>>> import numpy as np
>>> np.set_printoptions(precision=2, suppress=True, linewidth=120, legacy="1.25")
>>> def rd(a):
...     return np.round(a, 2) + 0
... 
>>> F, _ = np.linalg.qr(np.array([[0.6, 0.3, 0.4, 1.4, 0.9, 1.7, -0.6, 0.6, 1.1, -0.8],
...     [0.2, -1.8, -0.3, 0.4, -1.2, -0.4, 0.1, 0.9, -1.0, 0.6],
...     [0.6, 0.6, 0.6, -0.1, -0.4, -0.6, -0.2, 1.8, 0.1, 0.9],
...     [0.9, -2.4, 0.6, -0.5, -1.0, 0.7, 0.1, -0.4, 0.0, 2.2],
...     [-1.7, -0.4, -0.2, 0.6, -0.4, 0.4, 1.0, 1.1, 0.5, -0.1],
...     [-0.6, 0.0, -0.2, -0.1, 1.4, -1.7, -2.6, -1.6, -0.3, -2.1],
...     [-0.5, 2.0, 0.1, 0.7, -2.3, -1.0, -1.2, 0.4, 1.0, -0.4],
...     [1.0, -1.3, -1.0, 0.4, -0.2, -1.1, 1.8, -1.9, 1.1, -0.9],
...     [-1.0, 0.7, 0.3, -2.8, -0.7, -1.4, -0.3, 1.3, -0.9, -0.3],
...     [1.1, -0.6, -2.2, 0.5, -1.0, -0.8, -1.1, 1.3, 0.2, -0.2]]))
>>> rd(F)
array([[-0.21,  0.18, -0.2 ,  0.4 ,  0.19,  0.23,  0.25, -0.19,  0.45, -0.57],
       [-0.07, -0.46,  0.03,  0.14, -0.35, -0.24,  0.11, -0.33, -0.49, -0.47],
       [-0.21,  0.26, -0.27, -0.06, -0.15, -0.36, -0.11, -0.71,  0.17,  0.33],
       [-0.31, -0.51, -0.41, -0.13, -0.32,  0.04,  0.32,  0.25,  0.34,  0.24],
       [ 0.59, -0.39,  0.2 ,  0.36, -0.14,  0.15, -0.15, -0.27,  0.39,  0.19],
       [ 0.21, -0.1 ,  0.13,  0.02,  0.42, -0.69,  0.49,  0.08,  0.16,  0.03],
       [ 0.17,  0.47,  0.08,  0.22, -0.7 , -0.26,  0.13,  0.32,  0.12, -0.08],
       [-0.35, -0.19,  0.26, -0.02,  0.01, -0.37, -0.63,  0.2 ,  0.37, -0.24],
       [ 0.35,  0.03, -0.01, -0.78, -0.13,  0.06,  0.05, -0.15,  0.27, -0.4 ],
       [-0.38,  0.02,  0.76, -0.12, -0.13,  0.2 ,  0.36, -0.19,  0.11,  0.15]])
>>> U, sig, Vt = np.linalg.svd(F, full_matrices=False)
>>> rd(Vt @ Vt.T)
array([[1., 0., 0., 0., 0., 0., 0., 0., 0., 0.],
       [0., 1., 0., 0., 0., 0., 0., 0., 0., 0.],
       [0., 0., 1., 0., 0., 0., 0., 0., 0., 0.],
       [0., 0., 0., 1., 0., 0., 0., 0., 0., 0.],
       [0., 0., 0., 0., 1., 0., 0., 0., 0., 0.],
       [0., 0., 0., 0., 0., 1., 0., 0., 0., 0.],
       [0., 0., 0., 0., 0., 0., 1., 0., 0., 0.],
       [0., 0., 0., 0., 0., 0., 0., 1., 0., 0.],
       [0., 0., 0., 0., 0., 0., 0., 0., 1., 0.],
       [0., 0., 0., 0., 0., 0., 0., 0., 0., 1.]])
>>> rd(sig / sig[0])
array([1., 1., 1., 1., 1., 1., 1., 1., 1., 1.])
>>> rd(sig)
array([1., 1., 1., 1., 1., 1., 1., 1., 1., 1.])
>>> U.shape, sig.shape, Vt.shape
((10, 10), (10,), (10, 10))
>>> (sig > 1e-8).sum()
10
>>> rd(np.cumsum(sig ** 2) / np.sum(sig ** 2))
array([0.1, 0.2, 0.3, 0.4, 0.5, 0.6, 0.7, 0.8, 0.9, 1. ])
